$ python3 -q
>>> import numpy as np
>>> np.set_printoptions(precision=2, suppress=True, linewidth=100, legacy="1.25")
>>> def rnd(a):
...     return np.round(a, 2) + 0
... 
>>> K = np.loadtxt("dump.csv", delimiter=",")
>>> K
array([[ 0.,  7., -5., -1.],
       [-7.,  0., -3., -6.],
       [ 5.,  3.,  0., -3.],
       [ 1.,  6.,  3.,  0.]])
>>> x = np.array([2, 2, -1, -3])
>>> rnd(np.linalg.svd(K, compute_uv=False))
array([10.37, 10.37,  4.63,  4.63])
>>> q = np.linalg.solve(np.eye(4) - K, np.eye(4) + K)
>>> rnd(q @ q.T)
array([[1., 0., 0., 0.],
       [0., 1., 0., 0.],
       [0., 0., 1., 0.],
       [0., 0., 0., 1.]])
>>> q = K.astype(float).copy()
>>> for j in range(4):
...     q[:, j] -= q[:, :j] @ (q[:, :j].T @ q[:, j])
...     q[:, j] /= np.linalg.norm(q[:, j])
... 
>>> rnd(q.T @ q)
array([[1., 0., 0., 0.],
       [0., 1., 0., 0.],
       [0., 0., 1., 0.],
       [0., 0., 0., 1.]])
>>> rng = np.random.default_rng(4793)
>>> z = rng.permutation(4)
>>> z
array([3, 0, 2, 1])
>>> A2 = K[z][:, z]
>>> rnd(np.sort(np.abs(np.linalg.eigvals(A2))))
array([ 4.63,  4.63, 10.37, 10.37])
>>> A2
array([[ 0.,  1.,  3.,  6.],
       [-1.,  0., -5.,  7.],
       [-3.,  5.,  0.,  3.],
       [-6., -7., -3.,  0.]])
>>> rnd(np.linalg.det(A2)), rnd(np.linalg.det(K[z]))
(2304.0, 2304.0)
>>> np.kron(np.eye(2, dtype=int), K)
array([[ 0.,  7., -5., -1.,  0.,  0., -0., -0.],
       [-7.,  0., -3., -6., -0.,  0., -0., -0.],
       [ 5.,  3.,  0., -3.,  0.,  0.,  0., -0.],
       [ 1.,  6.,  3.,  0.,  0.,  0.,  0.,  0.],
       [ 0.,  0., -0., -0.,  0.,  7., -5., -1.],
       [-0.,  0., -0., -0., -7.,  0., -3., -6.],
       [ 0.,  0.,  0., -0.,  5.,  3.,  0., -3.],
       [ 0.,  0.,  0.,  0.,  1.,  6.,  3.,  0.]])
>>> rnd(np.linalg.eigvals(K).sum().real)
0.0
>>> rnd(np.linalg.eigvals(K))
array([0.+10.37j, 0.-10.37j, 0. +4.63j, 0. -4.63j])
>>> F = np.load("block5.npy")
>>> rnd(F)
array([[ 1.  ,  0.  ,  0.  ,  0.  ,  0.  ,  0.  ],
       [ 0.  ,  1.  ,  0.  ,  0.  ,  0.  ,  0.  ],
       [ 0.  ,  0.  ,  1.  ,  0.  ,  0.  ,  0.  ],
       [ 0.  ,  0.  ,  0.  ,  1.  ,  0.  ,  0.  ],
       [ 0.  ,  0.  ,  0.  ,  0.  ,  0.71,  0.71],
       [ 0.  ,  0.  ,  0.  ,  0.  , -0.71,  0.71]])
>>> ang = np.radians(36)
>>> R = np.eye(6)
>>> R[5, 5] = R[0, 0] = np.cos(ang)
>>> R[5, 0], R[0, 5] = -np.sin(ang), np.sin(ang)
>>> rnd(R)
array([[ 0.81,  0.  ,  0.  ,  0.  ,  0.  ,  0.59],
       [ 0.  ,  1.  ,  0.  ,  0.  ,  0.  ,  0.  ],
       [ 0.  ,  0.  ,  1.  ,  0.  ,  0.  ,  0.  ],
       [ 0.  ,  0.  ,  0.  ,  1.  ,  0.  ,  0.  ],
       [ 0.  ,  0.  ,  0.  ,  0.  ,  1.  ,  0.  ],
       [-0.59,  0.  ,  0.  ,  0.  ,  0.  ,  0.81]])
>>> A2 = F @ R.T
>>> np.allclose(F @ F.T, A2 @ A2.T)
True
>>> rnd(np.linalg.svd(F, compute_uv=False)), rnd(np.linalg.svd(A2, compute_uv=False))
(array([1., 1., 1., 1., 1., 1.]), array([1., 1., 1., 1., 1., 1.]))
>>> rnd(np.linalg.det(R)), rnd(np.trace(R))
(1.0, 5.62)
>>> rnd(A2)
array([[ 0.81,  0.  ,  0.  ,  0.  ,  0.  , -0.59],
       [ 0.  ,  1.  ,  0.  ,  0.  ,  0.  ,  0.  ],
       [ 0.  ,  0.  ,  1.  ,  0.  ,  0.  ,  0.  ],
       [ 0.  ,  0.  ,  0.  ,  1.  ,  0.  ,  0.  ],
       [ 0.42,  0.  ,  0.  ,  0.  ,  0.71,  0.57],
       [ 0.42,  0.  ,  0.  ,  0.  , -0.71,  0.57]])
>>> F[:, 5] @ F[:, 0]
0.0
>>> rnd(np.linalg.norm(F, axis=0))
array([1., 1., 1., 1., 1., 1.])
>>> rnd(F @ F.T)
array([[1., 0., 0., 0., 0., 0.],
       [0., 1., 0., 0., 0., 0.],
       [0., 0., 1., 0., 0., 0.],
       [0., 0., 0., 1., 0., 0.],
       [0., 0., 0., 0., 1., 0.],
       [0., 0., 0., 0., 0., 1.]])
>>> rnd(np.linalg.pinv(F))
array([[ 1.  ,  0.  ,  0.  ,  0.  ,  0.  ,  0.  ],
       [ 0.  ,  1.  ,  0.  ,  0.  ,  0.  ,  0.  ],
       [ 0.  ,  0.  ,  1.  ,  0.  ,  0.  ,  0.  ],
       [ 0.  ,  0.  ,  0.  ,  1.  ,  0.  ,  0.  ],
       [ 0.  ,  0.  ,  0.  ,  0.  ,  0.71, -0.71],
       [ 0.  ,  0.  ,  0.  ,  0.  ,  0.71,  0.71]])
>>> x = np.array([-1, -1, 2, 4, 0, 4])
>>> target = F @ x
>>> beta, lr = np.zeros(6), 1 / np.linalg.norm(F, 2) ** 2
>>> for i in range(3):
...     beta -= lr * F.T @ (F @ beta - target)
...     if i % 1 == 0: print(i, round(np.linalg.norm(F @ beta - target), 2))
... 
0 0.0
1 0.0
2 0.0
>>> rnd(np.linalg.cond(F))
1.0
>>> np.flatnonzero(np.linalg.matrix_power((F != 0) + (F.T != 0) + np.eye(6), 6)[4])
array([4, 5])
>>> (F != 0).astype(int)
array([[1, 0, 0, 0, 0, 0],
       [0, 1, 0, 0, 0, 0],
       [0, 0, 1, 0, 0, 0],
       [0, 0, 0, 1, 0, 0],
       [0, 0, 0, 0, 1, 1],
       [0, 0, 0, 0, 1, 1]])
>>> rnd(F @ F)
array([[ 1.,  0.,  0.,  0.,  0.,  0.],
       [ 0.,  1.,  0.,  0.,  0.,  0.],
       [ 0.,  0.,  1.,  0.,  0.,  0.],
       [ 0.,  0.,  0.,  1.,  0.,  0.],
       [ 0.,  0.,  0.,  0.,  0.,  1.],
       [ 0.,  0.,  0.,  0., -1.,  0.]])
>>> rnd(np.linalg.det(F))
1.0
